In [1]: import numpy as np

In [2]: np.set_printoptions(precision=3, suppress=True, linewidth=120, sign=" ")

In [3]: def tidy(a):
   ...:     return np.round(a, 3) + 0
   ...: 

In [4]: X = np.loadtxt("block19.csv", delimiter=",")

In [5]: X
Out[5]: 
array([[-0.149, -0.336,  0.47 ,  0.508,  0.207],
       [ 0.978, -0.998,  0.92 ,  0.927,  0.859],
       [-0.611, -0.08 ,  0.617,  0.67 ,  0.178],
       [ 0.979, -0.894, -0.446, -0.544,  0.291],
       [ 0.9  , -0.414, -0.686, -0.749, -0.06 ],
       [-0.716,  0.976, -0.915, -0.93 , -0.744],
       [-0.995,  0.961,  0.537,  0.647, -0.397],
       [-0.845,  0.963, -0.77 , -0.786, -0.653],
       [ 0.954, -0.786, -0.493, -0.578,  0.178],
       [ 0.925, -0.978,  0.744,  0.753,  0.686]])

In [6]: cen = X - X.mean(axis=0)

In [7]: evecs = np.linalg.svd(cen)[2][:4]

In [8]: M2 = cen - cen @ evecs.T @ evecs

In [9]: tidy(np.cov(cen @ evecs.T, rowvar=False))
Out[9]: 
array([[ 1.791,  0.   ,  0.   ,  0.   ],
       [ 0.   ,  1.01 ,  0.   ,  0.   ],
       [ 0.   ,  0.   ,  0.028,  0.   ],
       [ 0.   ,  0.   ,  0.   ,  0.003]])

In [10]: tidy(M2.std(axis=0))
Out[10]: array([ 0.   ,  0.   ,  0.003,  0.002,  0.   ])

In [11]: tidy(np.diag(evecs.T @ evecs))
Out[11]: array([ 1.   ,  1.   ,  0.444,  0.565,  0.99 ])

In [12]: K = np.array([[-18, -5, -9, -9],
    ...:     [-7, -41, 0, -3],
    ...:     [-4, 5, -34, -7],
    ...:     [5, -1, -7, 38]])

In [13]: r0, g = K[1], K[0]

In [14]: print(r0 @ r0)
1739

In [15]: pr = (r0 @ g) / (r0 @ r0) * r0

In [16]: tidy(pr)
Out[16]: array([-1.441, -8.44 ,  0.   , -0.618])

In [17]: np.linalg.matrix_rank(np.outer(r0, g))
Out[17]: np.int64(1)

In [18]: print(tidy(np.linalg.norm(r0 + g) ** 2 + np.linalg.norm(r0 - g) ** 2))
4500.0

In [19]: np.outer(r0, g)
Out[19]: 
array([[ 126,   35,   63,   63],
       [ 738,  205,  369,  369],
       [   0,    0,    0,    0],
       [  54,   15,   27,   27]])
